>>> import numpy as np
>>> from numpy import linalg as LA
>>> np.set_printoptions(precision=2, suppress=True, linewidth=120)
>>> def tidy(a):
...     return np.round(a, 2) + 0
... 
>>> F = np.array([[0.66, 1.74, -0.78, 0.84, -0.3], [0.99, 2.61, -1.17, 1.26, -0.45]])
>>> def softmax(z):
...     e = np.exp(z - z.max(axis=-1, keepdims=True))
...     return e / e.sum(axis=-1, keepdims=True)
... 
>>> tidy(softmax(F).sum(axis=1))
array([1., 1.])
>>> tidy(softmax(F[1]))
array([0.13, 0.65, 0.01, 0.17, 0.03])
>>> scores = F @ F.T / np.sqrt(5)
>>> tidy(softmax(scores))
array([[0.25, 0.75],
       [0.16, 0.84]])
>>> rng = np.random.default_rng(59)
>>> out = F + rng.integers(-2, 3, (2, 1)) @ rng.integers(-2, 3, (1, 5))
>>> tidy(out)
array([[ 1.66,  3.74,  0.22, -1.16,  1.7 ],
       [ 0.99,  2.61, -1.17,  1.26, -0.45]])
>>> print(out - F)
[[ 1.  2.  1. -2.  2.]
 [ 0.  0.  0.  0.  0.]]
>>> tidy(LA.svd(out - F, compute_uv=False))
array([3.74, 0.  ])
>>> print(np.allclose(F[:-1].T @ LA.lstsq(F[:-1].T, F[-1])[0], F[-1]))
True
>>> W = np.array([[9, 6, 9], [0, 9, 8], [1, 3, 4], [1, 7, 5], [2, 3, 0]])
>>> coef = np.array([2, 2, 1])
>>> hid = np.maximum(F @ W + coef, 0)
>>> print((hid > 0).mean(axis=0))
[1. 1. 1.]
>>> tidy(hid)
array([[ 7.4 , 24.26, 21.94],
       [10.1 , 35.39, 32.41]])
>>> Z = np.array([[-1, 0], [0, -2], [-2, -1]])
>>> (hid @ Z).round(6).argmax(axis=1)
array([0, 0])
>>> U, sv, vt = LA.svd(F)
>>> evecs = vt[:(sv > 1e-8).sum()]
>>> x0 = F[0] + -1 * F[1] + rng.integers(2) * np.eye(5)[4]
>>> print(tidy(x0))
[-0.33 -0.87  0.39 -0.42  0.15]
>>> print(np.allclose(evecs.T @ evecs @ x0, x0))
True
>>> out = np.array([[-1, -9, 9], [-5, 1, -8], [-2, -3, 1]])
>>> Z = np.array([[-4]])
>>> arr = np.block([[out, np.array([[2], [-3], [1]])], [np.zeros((1, 3)), Z]])
>>> arr
array([[-1., -9.,  9.,  2.],
       [-5.,  1., -8., -3.],
       [-2., -3.,  1.,  1.],
       [ 0.,  0.,  0., -4.]])
>>> proj = np.triu(np.array([[-2, -1, 0, 1], [-1, 0, 0, 1], [2, -1, -1, 1], [-1, 2, 2, 2]]), 1) + np.eye(4)
>>> out = proj @ arr @ LA.inv(proj)
>>> proj @ arr - arr @ proj
array([[ 5., -2.,  8.,  0.],
       [ 0., -5.,  0.,  8.],
       [ 0., -2.,  0.,  0.],
       [ 0.,  0.,  0.,  0.]])
>>> out
array([[  4.,  -6.,  17., -14.],
       [ -5.,  -4.,  -8.,  10.],
       [ -2.,  -5.,   1.,   3.],
       [  0.,   0.,   0.,  -4.]])
>>> print(tidy(np.poly(out)))
[   1.    3.  -56. -195.   52.]
>>> print(tidy(LA.det(out)))
52.0
>>> mat = np.load("out7.npy")
>>> mat
array([[ 0. ,  0. , -0.2, -1.5,  0.4],
       [ 0.7,  1.5,  1.4, -3.5,  0.7],
       [ 0.1,  1.1,  0.6, -4. ,  2.3],
       [-1.7,  0.7,  2.1, -3.5,  1.1],
       [-0.5, -1.3, -1.3, -4. ,  0.2],
       [ 0.1,  1.4, -0.6,  2.5, -0.8]])
>>> out = mat + rng.integers(-2, 3, (6, 1)) @ rng.integers(-2, 3, (1, 5))
>>> print(tidy(out))
[[-2.  -2.  -2.2  0.5 -1.6]
 [-3.3 -2.5 -2.6  0.5 -3.3]
 [-3.9 -2.9 -3.4  0.  -1.7]
 [-5.7 -3.3 -1.9  0.5 -2.9]
 [ 3.5  2.7  2.7 -8.   4.2]
 [-3.9 -2.6 -4.6  6.5 -4.8]]
>>> np.abs(out - mat).sum(axis=1)
array([10., 20., 20., 20., 20., 20.])
>>> print(tidy(out - mat))
[[-2. -2. -2.  2. -2.]
 [-4. -4. -4.  4. -4.]
 [-4. -4. -4.  4. -4.]
 [-4. -4. -4.  4. -4.]
 [ 4.  4.  4. -4.  4.]
 [-4. -4. -4.  4. -4.]]
>>> LA.matrix_rank(out - mat, tol=1e-8)
np.int64(1)
>>> U, sv, vt = LA.svd(mat, full_matrices=False)
>>> np.allclose(U * sv @ vt, mat)
True
>>> tidy(np.cumsum(sv ** 2) / np.sum(sv ** 2))
array([0.79, 0.92, 0.97, 0.98, 1.  ])
>>> tidy(np.sqrt((sv ** 2).sum())), tidy(LA.norm(mat))
(np.float64(9.64), np.float64(9.64))
>>> U.shape, sv.shape, vt.shape
((6, 5), (5,), (5, 5))
>>> tidy(U.T @ mat @ vt.T)
array([[8.58, 0.  , 0.  , 0.  , 0.  ],
       [0.  , 3.44, 0.  , 0.  , 0.  ],
       [0.  , 0.  , 2.11, 0.  , 0.  ],
       [0.  , 0.  , 0.  , 1.24, 0.  ],
       [0.  , 0.  , 0.  , 0.  , 1.2 ]])
>>> proj = mat @ LA.solve(mat.T @ mat, mat.T)
>>> tidy(np.trace(proj))
np.float64(5.0)
>>> np.allclose(proj @ proj, proj)
True
>>> tidy(LA.eigvalsh(proj))
array([0., 1., 1., 1., 1., 1.])
>>> tidy(proj)
array([[ 0.07,  0.04,  0.16, -0.03,  0.2 ,  0.03],
       [ 0.04,  1.  , -0.01,  0.  , -0.01,  0.  ],
       [ 0.16, -0.01,  0.97,  0.  , -0.03, -0.01],
       [-0.03,  0.  ,  0.  ,  1.  ,  0.01,  0.  ],
       [ 0.2 , -0.01, -0.03,  0.01,  0.96, -0.01],
       [ 0.03,  0.  , -0.01,  0.  , -0.01,  1.  ]])
>>> A = rng.normal(size=(12, 3)) + 10 * np.array([5, -6, -9])
>>> print(tidy(A))
[[ 51.02 -59.45 -88.9 ]
 [ 50.04 -60.69 -88.68]
 [ 49.48 -60.87 -88.93]
 [ 49.04 -61.09 -88.43]
 [ 50.55 -60.44 -90.54]
 [ 48.62 -58.86 -89.72]
 [ 50.97 -58.74 -90.52]
 [ 51.28 -59.58 -89.44]
 [ 48.44 -59.32 -90.29]
 [ 49.44 -59.95 -90.48]
 [ 49.69 -60.77 -90.65]
 [ 50.02 -58.22 -91.55]]
>>> U, sv, vt = LA.svd(A)
>>> np.argmax(sv[:-1] / (sv[1:] + 1e-6)) + 1
np.int64(1)
>>> out = U[:, :1] @ np.diag(sv[:1]) @ vt[:1]
>>> tidy(LA.norm(A - out) / LA.norm(A))
np.float64(0.01)
>>> LA.matrix_rank(A, rtol=0.05)
np.int64(1)
>>> tidy(LA.norm(A - out, 2)), tidy(sv[1])
(np.float64(3.89), np.float64(3.89))
>>> labels = A[:, 0] > np.median(A[:, 0])
>>> u = A[labels].mean(axis=0) - A[~labels].mean(axis=0)
>>> ((A - A.mean(axis=0)) @ u > 0).astype(int)
array([1, 0, 0, 0, 1, 0, 1, 1, 0, 0, 0, 1])
>>> tidy(u)
array([ 1.53,  0.62, -0.19])
>>> tidy((((A - A.mean(axis=0)) @ u > 0) == labels).mean())
np.float64(0.92)
>>> t3 = np.stack([arr, 4 * arr, arr[::-1]])
>>> np.einsum("bij,cij->bc", t3, t3)
array([[ 297., 1188.,  -24.],
       [1188., 4752.,  -96.],
       [ -24.,  -96.,  297.]])
>>> tidy(LA.norm(t3, axis=(1, 2)))
array([17.23, 68.93, 17.23])
>>> LA.matrix_rank(t3.reshape(3, -1))
np.int64(2)
>>> LA.cond(A) > 100
np.True_
>>> tidy(np.abs(LA.svd(A)[2][-1]))
array([0.91, 0.21, 0.37])
>>> [round(float(x), 2) for x in LA.svd(A, compute_uv=False)[:3]]
[411.93, 3.89, 3.05]
>>> x0 = np.array([2, 3, 0])
>>> y = A @ x0
>>> tidy(LA.lstsq(A, y)[0])
array([2., 3., 0.])
>>> tidy(LA.pinv(A) @ A)
array([[1., 0., 0.],
       [0., 1., 0.],
       [0., 0., 1.]])
>>> tidy(y)
array([-76.32, -81.98, -83.64, -85.19, -80.21, -79.36, -74.3 , -76.18, -81.07, -80.97, -82.94, -74.61])
>>> y = y + 0.02 * rng.normal(size=12)
>>> tidy(y)
array([-76.37, -81.98, -83.62, -85.2 , -80.26, -79.37, -74.32, -76.21, -81.05, -80.97, -82.97, -74.6 ])
>>> coef, *_ = LA.lstsq(A, y)
>>> tidy(A.T @ (y - A @ coef))
array([0., 0., 0.])
>>> print(tidy(coef))
[ 1.99  3.   -0.01]
>>> print(tidy(LA.norm(y - A @ coef)))
0.06
>>> [round(float(LA.norm(LA.solve(A.T @ A + lam * np.eye(3), A.T @ y))), 2) for lam in (0, 1, 10, 100)]
[3.6, 3.32, 2.05, 0.78]
>>> M = np.array([[1.7, 0.9, 0.9],
...     [2.0, -0.9, -0.8],
...     [1.0, 0.3, 0.1],
...     [0.3, -0.2, -1.5],
...     [-0.6, -2.0, 0.6],
...     [0.0, -0.3, 0.0]])
>>> M
array([[ 1.7,  0.9,  0.9],
       [ 2. , -0.9, -0.8],
       [ 1. ,  0.3,  0.1],
       [ 0.3, -0.2, -1.5],
       [-0.6, -2. ,  0.6],
       [ 0. , -0.3,  0. ]])
>>> U, sv, vt = LA.svd(M, full_matrices=False)
>>> tidy(U.T @ U)
array([[1., 0., 0.],
       [0., 1., 0.],
       [0., 0., 1.]])
>>> tidy(np.abs(vt[0]))
array([0.93, 0.34, 0.11])
>>> tidy(np.sqrt((sv ** 2).sum())), tidy(LA.norm(M))
(np.float64(4.27), np.float64(4.27))
>>> th = np.radians(92)
>>> Rm = np.eye(3)
>>> Rm[2, 2] = Rm[0, 0] = np.cos(th)
>>> Rm[2, 0], Rm[0, 2] = -np.sin(th), np.sin(th)
>>> tidy(Rm)
array([[-0.03,  0.  ,  1.  ],
       [ 0.  ,  1.  ,  0.  ],
       [-1.  ,  0.  , -0.03]])
>>> out = M @ Rm.T
>>> np.allclose(LA.norm(M, axis=1), LA.norm(out, axis=1))
True
>>> tidy(LA.det(Rm)), tidy(np.trace(Rm))
(np.float64(1.0), np.float64(0.93))
>>> print(tidy(LA.svd(M, compute_uv=False)), tidy(LA.svd(out, compute_uv=False)))
[2.98 2.41 1.89] [2.98 2.41 1.89]
>>> tidy(np.abs(out - M).max(axis=0))
array([2.87, 0.  , 2.63])
>>> tidy(out)
array([[ 0.84,  0.9 , -1.73],
       [-0.87, -0.9 , -1.97],
       [ 0.07,  0.3 , -1.  ],
       [-1.51, -0.2 , -0.25],
       [ 0.62, -2.  ,  0.58],
       [ 0.  , -0.3 ,  0.  ]])
>>> x0 = np.array([2, 0, 0])
>>> tidy(np.einsum("ij,j->i", out, x0))
array([ 1.68, -1.74,  0.13, -3.02,  1.24,  0.  ])
>>> (out @ x0).argmax()
np.int64(0)
>>> print(tidy(out @ (2 * x0)))
[ 3.36 -3.48  0.26 -6.04  2.48  0.  ]
>>> out @ np.eye(3)[1]
array([ 0.9, -0.9,  0.3, -0.2, -2. , -0.3])
>>> u = np.array([0, 3, 2, 2, 3, 3])
>>> data = u[np.abs(np.subtract.outer(np.arange(6), np.arange(6)))]
>>> data
array([[0, 3, 2, 2, 3, 3],
       [3, 0, 3, 2, 2, 3],
       [2, 3, 0, 3, 2, 2],
       [2, 2, 3, 0, 3, 2],
       [3, 2, 2, 3, 0, 3],
       [3, 3, 2, 2, 3, 0]])
>>> vals, evecs = LA.eigh(data)
>>> x0 = np.array([0, 2, 2, 0, 1, 1])
>>> tidy(evecs * np.maximum(vals, 0) @ evecs.T)
array([[2.22, 2.21, 2.06, 2.06, 2.21, 2.22],
       [2.21, 2.2 , 2.05, 2.05, 2.2 , 2.21],
       [2.06, 2.05, 1.91, 1.91, 2.05, 2.06],
       [2.06, 2.05, 1.91, 1.91, 2.05, 2.06],
       [2.21, 2.2 , 2.05, 2.05, 2.2 , 2.21],
       [2.22, 2.21, 2.06, 2.06, 2.21, 2.22]])
>>> x0 @ data @ x0
np.int64(66)
>>> (np.sign(evecs[:, -1].round(6)) == np.sign(evecs[0, -1].round(6))).astype(int)
array([1, 1, 1, 1, 1, 1])
>>> print(x0 @ data @ x0 / (x0 @ x0), tidy(vals[0]), tidy(vals[-1]))
6.6 -3.79 12.68
>>> C2 = data.T @ data
>>> print(C2)
[[35 25 27 27 25 26]
 [25 35 22 27 30 25]
 [27 22 30 20 27 27]
 [27 27 20 30 22 27]
 [25 30 27 22 35 25]
 [26 25 27 27 25 35]]
>>> np.diag(C2)
array([35, 35, 30, 30, 35, 35])
>>> print(tidy(LA.eigvalsh(C2)[::-1]))
[160.85  14.35  13.09   9.     1.91   0.8 ]
>>> np.trace(C2), (data ** 2).sum()
(np.int64(200), np.int64(200))
>>> feats = np.array([[4, 0, 0], [0, 0, -2], [0, -4, 0]])
>>> labels = rng.permutation(3)
>>> labels
array([2, 1, 0])
>>> out = feats[labels][:, labels]
>>> tidy(LA.det(out)), tidy(LA.det(feats[labels]))
(np.float64(-32.0), np.float64(32.0))
>>> np.allclose(out, feats)
False
>>> softmax(A).sum(axis=1)
array([1., 1., 1., 1., 1., 1., 1., 1., 1., 1., 1., 1.])
>>> print(softmax(10 * A[2]))
[1. 0. 0.]
>>> scores = A @ A.T / np.sqrt(3)
>>> tidy(softmax(scores)[2] @ A)
array([ 50.55, -60.44, -90.54])
>>> tidy(softmax(scores))
array([[0., 0., 0., 0., 1., 0., 0., 0., 0., 0., 0., 0.],
       [0., 0., 0., 0., 1., 0., 0., 0., 0., 0., 0., 0.],
       [0., 0., 0., 0., 1., 0., 0., 0., 0., 0., 0., 0.],
       [0., 0., 0., 0., 1., 0., 0., 0., 0., 0., 0., 0.],
       [0., 0., 0., 0., 1., 0., 0., 0., 0., 0., 0., 0.],
       [0., 0., 0., 0., 1., 0., 0., 0., 0., 0., 0., 0.],
       [0., 0., 0., 0., 1., 0., 0., 0., 0., 0., 0., 0.],
       [0., 0., 0., 0., 1., 0., 0., 0., 0., 0., 0., 0.],
       [0., 0., 0., 0., 1., 0., 0., 0., 0., 0., 0., 0.],
       [0., 0., 0., 0., 1., 0., 0., 0., 0., 0., 0., 0.],
       [0., 0., 0., 0., 1., 0., 0., 0., 0., 0., 0., 0.],
       [0., 0., 0., 0., 1., 0., 0., 0., 0., 0., 0., 0.]])
>>> tidy(softmax(scores + np.triu(np.full(scores.shape, -np.inf), 1)))
array([[1.  , 0.  , 0.  , 0.  , 0.  , 0.  , 0.  , 0.  , 0.  , 0.  , 0.  , 0.  ],
       [0.01, 0.99, 0.  , 0.  , 0.  , 0.  , 0.  , 0.  , 0.  , 0.  , 0.  , 0.  ],
       [0.  , 0.05, 0.95, 0.  , 0.  , 0.  , 0.  , 0.  , 0.  , 0.  , 0.  , 0.  ],
       [0.  , 0.04, 0.96, 0.  , 0.  , 0.  , 0.  , 0.  , 0.  , 0.  , 0.  , 0.  ],
       [0.  , 0.  , 0.  , 0.  , 1.  , 0.  , 0.  , 0.  , 0.  , 0.  , 0.  , 0.  ],
       [0.  , 0.  , 0.  , 0.  , 1.  , 0.  , 0.  , 0.  , 0.  , 0.  , 0.  , 0.  ],
       [0.  , 0.  , 0.  , 0.  , 1.  , 0.  , 0.  , 0.  , 0.  , 0.  , 0.  , 0.  ],
       [0.  , 0.  , 0.  , 0.  , 1.  , 0.  , 0.  , 0.  , 0.  , 0.  , 0.  , 0.  ],
       [0.  , 0.  , 0.  , 0.  , 1.  , 0.  , 0.  , 0.  , 0.  , 0.  , 0.  , 0.  ],
       [0.  , 0.  , 0.  , 0.  , 1.  , 0.  , 0.  , 0.  , 0.  , 0.  , 0.  , 0.  ],
       [0.  , 0.  , 0.  , 0.  , 1.  , 0.  , 0.  , 0.  , 0.  , 0.  , 0.  , 0.  ],
       [0.  , 0.  , 0.  , 0.  , 1.  , 0.  , 0.  , 0.  , 0.  , 0.  , 0.  , 0.  ]])
>>> O, evecs = LA.qr(data[:, :1])[0], LA.qr(data[:, 1:])[0]
>>> sv = LA.svd(O.T @ evecs, compute_uv=False)
>>> tidy(np.degrees(np.arccos(sv.clip(0, 1))))
array([18.45])
>>> m1 = np.array([[-1, 2, -1, 2, 2],
...     [2, -1, -3, 1, -1],
...     [0, 3, 1, -3, 1],
...     [-1, 1, 2, 3, 1],
...     [-3, 0, 0, 2, 1]]) * (rng.random((5, 5)) < 0.3)
>>> m1
array([[ 0,  0, -1,  0,  0],
       [ 2, -1,  0,  0,  0],
       [ 0,  0,  0, -3,  0],
       [ 0,  0,  0,  3,  0],
       [ 0,  0,  0,  0,  1]])
>>> (LA.matrix_power((m1 != 0) + (m1.T != 0) + np.eye(5), 5) > 0).astype(int)
array([[1, 1, 1, 1, 0],
       [1, 1, 1, 1, 0],
       [1, 1, 1, 1, 0],
       [1, 1, 1, 1, 0],
       [0, 0, 0, 0, 1]])
